$ python -q
>>> import numpy as np
>>> np.set_printoptions(precision=1, suppress=True, linewidth=200, sign=" ")
>>> def rd(a):
...     return np.round(a, 1) + 0
... 
>>> rng = np.random.default_rng(7177)
>>> m1 = np.eye(10, dtype=int)[rng.permutation(10)] * np.array([-1, 2, 1, -1, 1, -3, 0, 0, 1, -1])
>>> print(m1)
[[ 0  2  0  0  0  0  0  0  0  0]
 [ 0  0  0  0  1  0  0  0  0  0]
 [ 0  0  1  0  0  0  0  0  0  0]
 [ 0  0  0 -1  0  0  0  0  0  0]
 [ 0  0  0  0  0  0  0  0  0 -1]
 [ 0  0  0  0  0  0  0  0  1  0]
 [ 0  0  0  0  0  0  0  0  0  0]
 [ 0  0  0  0  0  0  0  0  0  0]
 [ 0  0  0  0  0 -3  0  0  0  0]
 [-1  0  0  0  0  0  0  0  0  0]]
>>> # null space of dimension 2
>>> left, s, Vh = np.linalg.svd(m1)
>>> print(s)
[ 3.  2.  1.  1.  1.  1.  1.  1.  0.  0.]
>>> print(np.argmax(s[:-1] / (s[1:] + 1e-6)) + 1)
8
>>> A2 = left[:, :8] @ np.diag(s[:8]) @ Vh[:8]
>>> print(rd(np.linalg.norm(m1 - A2) / np.linalg.norm(m1)))
0.0
>>> print(np.linalg.matrix_rank(A2))
8
>>> print(np.linalg.matrix_rank(m1, rtol=0.05))
8
>>> print(np.abs(m1 - A2).max())
0.0
>>> vec = np.array([2, 0, 0, 0, 1, 1, 2, 1, 0, 1])
>>> print(m1 * vec)
[[ 0  0  0  0  0  0  0  0  0  0]
 [ 0  0  0  0  1  0  0  0  0  0]
 [ 0  0  0  0  0  0  0  0  0  0]
 [ 0  0  0  0  0  0  0  0  0  0]
 [ 0  0  0  0  0  0  0  0  0 -1]
 [ 0  0  0  0  0  0  0  0  0  0]
 [ 0  0  0  0  0  0  0  0  0  0]
 [ 0  0  0  0  0  0  0  0  0  0]
 [ 0  0  0  0  0 -3  0  0  0  0]
 [-2  0  0  0  0  0  0  0  0  0]]
>>> print(m1 @ np.eye(10)[0])
[ 0.  0.  0.  0.  0.  0.  0.  0.  0. -1.]
>>> print(np.einsum("ij,j->i", m1, vec))
[ 0  1  0  0 -1  0  0  0 -3 -2]
>>> r = np.linalg.matrix_rank(m1)
>>> print(r)
8
>>> N = np.linalg.svd(m1)[2][r:].T
>>> print([int(np.linalg.matrix_rank(m1[:, :j + 1])) for j in range(10)])
[1, 2, 3, 4, 5, 6, 6, 6, 7, 8]
>>> print(np.linalg.matrix_rank(m1.T @ m1), np.linalg.matrix_rank(m1 @ m1.T))
8 8
>>> print(np.allclose(m1 @ N, 0))
True
>>> print([int(np.linalg.matrix_rank(m1[:i])) for i in range(1, len(m1) + 1)])
[1, 2, 3, 4, 5, 6, 6, 6, 7, 8]
>>> print([int(np.linalg.matrix_rank(np.delete(m1, i, axis=0))) for i in range(10)])
[7, 7, 7, 7, 7, 7, 8, 8, 7, 7]
>>> T = np.stack([m1, -3 * m1, m1[::-1]])
>>> print(T.shape)
(3, 10, 10)
>>> print(np.einsum("bij,cij->bc", T, T))
[[ 19 -57   0]
 [-57 171   0]
 [  0   0  19]]
>>> print(np.linalg.cond(m1) > 100)
True
>>> print([round(float(x), 1) for x in np.linalg.svd(m1, compute_uv=False)[:3]])
[3.0, 2.0, 1.0]
>>> print(rd(np.linalg.norm(m1, 2) / np.linalg.norm(m1)))
0.7
>>> K = np.array([[8, -6, 7, 5, -4, -6, -2, -4, 4, 7, 4],
...     [-5, 5, -1, -9, -4, -7, 7, -9, -8, -6, 8],
...     [-5, 3, -4, -5, -2, 0, 6, -3, -7, -8, -8],
...     [1, 5, -6, -8, -4, 1, 3, 7, -3, 7, -5],
...     [0, 6, 5, 9, 1, -2, 2, -9, -8, 8, 1],
...     [-8, 5, 7, -5, 4, 2, 6, -4, 2, 0, 5],
...     [9, -2, -7, -3, -5, 8, 4, -8, 0, 8, -4],
...     [6, -6, 9, 7, -6, -9, -3, 6, -6, -1, 0]])
>>> K[:, 7] = -2 * K[:, 5]
>>> print(K)
[[  8  -6   7   5  -4  -6  -2  12   4   7   4]
 [ -5   5  -1  -9  -4  -7   7  14  -8  -6   8]
 [ -5   3  -4  -5  -2   0   6   0  -7  -8  -8]
 [  1   5  -6  -8  -4   1   3  -2  -3   7  -5]
 [  0   6   5   9   1  -2   2   4  -8   8   1]
 [ -8   5   7  -5   4   2   6  -4   2   0   5]
 [  9  -2  -7  -3  -5   8   4 -16   0   8  -4]
 [  6  -6   9   7  -6  -9  -3  18  -6  -1   0]]
>>> gram = K.T @ K
>>> print(np.allclose(gram, gram.T))
True
>>> print(np.diag(gram))
[ 296  196  306  359  130  239  163  956  242  327  211]
>>> print(np.trace(gram), (K ** 2).sum())
3425 3425
>>> A2 = np.array([[-1, 2, 1],
...     [2, -1, 1],
...     [-4, -5, 4],
...     [0, 0, 0],
...     [5, -4, 2],
...     [-4, 0, -2],
...     [-5, -2, 4],
...     [3, 0, 0],
...     [4, 3, -5],
...     [4, -5, -1],
...     [0, 3, 0]])
>>> print(A2.T @ K.T)
[[  46  -22  -73    4    7  -32  -78   -7]
 [  -4   22   -2  -22 -100  -63   15  -10]
 [  -1   76   45   -8   72   43  -39   61]]
>>> print(np.einsum("ij,ij->i", K, K))
[ 455  606  292  239  296  264  584  689]
>>> A2 @ K
Traceback (most recent call last):
  File "<python-input-43>", line 1, in <module>
    A2 @ K
    ~~~^~~
ValueError: matmul: Input operand 1 has a mismatch in its core dimension 0, with gufunc signature (n?,k),(k,m?)->(n?,m?) (size 8 is different from 3)
>>> print(np.linalg.matrix_rank(K @ A2))
3
>>> print(K @ A2)
[[  46   -4   -1]
 [ -22   22   76]
 [ -73   -2   45]
 [   4  -22   -8]
 [   7 -100   72]
 [ -32  -63   43]
 [ -78   15  -39]
 [  -7  -10   61]]
>>> w1 = np.array([[-2, -1, 0],
...     [-2, 0, 1],
...     [-2, -2, 1],
...     [-1, 1, -2],
...     [-2, 2, 0],
...     [2, -2, -2],
...     [1, 0, -1],
...     [-2, -2, 1],
...     [-1, 0, -2],
...     [-2, 1, 2],
...     [-2, 0, 1]])
>>> beta = np.array([-2, 0, -5])
>>> hid = np.maximum(K @ w1 + beta, 0)
>>> print((hid > 0).astype(int))
[[ 0  0  1]
 [ 0  0  1]
 [ 1  0  0]
 [ 1  1  1]
 [ 0  1  1]
 [ 0  1  1]
 [ 1  1  0]
 [ 0  0  1]]
>>> Z = np.array([[0, 0, 2], [0, 0, 0], [1, 2, 3]])
>>> print((hid @ Z).round(6).argmax(axis=1))
[ 2  2  2  2  2  2  2  2]
>>> M = np.load("dump.npy")
>>> print(M)
[[-2 -2 -1 -1 -2 -2 -1 -3 -2 -1 -2]
 [-1 -1  0  0 -1 -1  0 -2 -1  0 -1]
 [ 3  3  4  4  3  3  4  2  3  4  3]
 [-1 -1  0  0 -1 -1  0 -2 -1  0 -1]
 [ 3  3  4  4  3  3  4  2  3  4  3]]
>>> # null space of dimension 9
>>> A2 = M[0, 0] * M[1:] - np.outer(M[1:, 0], M[0])
>>> print(A2)
[[ 0  0 -1 -1  0  0 -1  1  0 -1  0]
 [ 0  0 -5 -5  0  0 -5  5  0 -5  0]
 [ 0  0 -1 -1  0  0 -1  1  0 -1  0]
 [ 0  0 -5 -5  0  0 -5  5  0 -5  0]]
>>> print(M[:, 0] / M[0, 0])
[ 1.   0.5 -1.5  0.5 -1.5]
>>> T = np.stack([A2, 2 * A2, A2[::-1]])
>>> print(np.linalg.matrix_rank(T.reshape(3, -1)))
2
>>> print(rd(np.linalg.norm(T, axis=(1, 2))))
[ 16.1  32.2  16.1]
>>> print((T @ A2.T).shape)
(3, 4, 4)
>>> print(T.sum(axis=0))
[[  0   0  -8  -8   0   0  -8   8   0  -8   0]
 [  0   0 -16 -16   0   0 -16  16   0 -16   0]
 [  0   0  -8  -8   0   0  -8   8   0  -8   0]
 [  0   0 -16 -16   0   0 -16  16   0 -16   0]]
>>> print(T.shape)
(3, 4, 11)
>>> T = np.stack([M, 5 * M, M[::-1]])
>>> print(np.linalg.matrix_rank(T))
[ 2  2  2]
>>> print((T @ M.T).shape)
(3, 5, 5)
>>> print(T.shape)
(3, 5, 11)
>>> print(rd(np.linalg.norm(T, axis=(1, 2))))
[ 17.3  86.7  17.3]
>>> print(np.einsum("bij,cij->bc", T, T))
[[  301  1505    26]
 [ 1505  7525   130]
 [   26   130   301]]
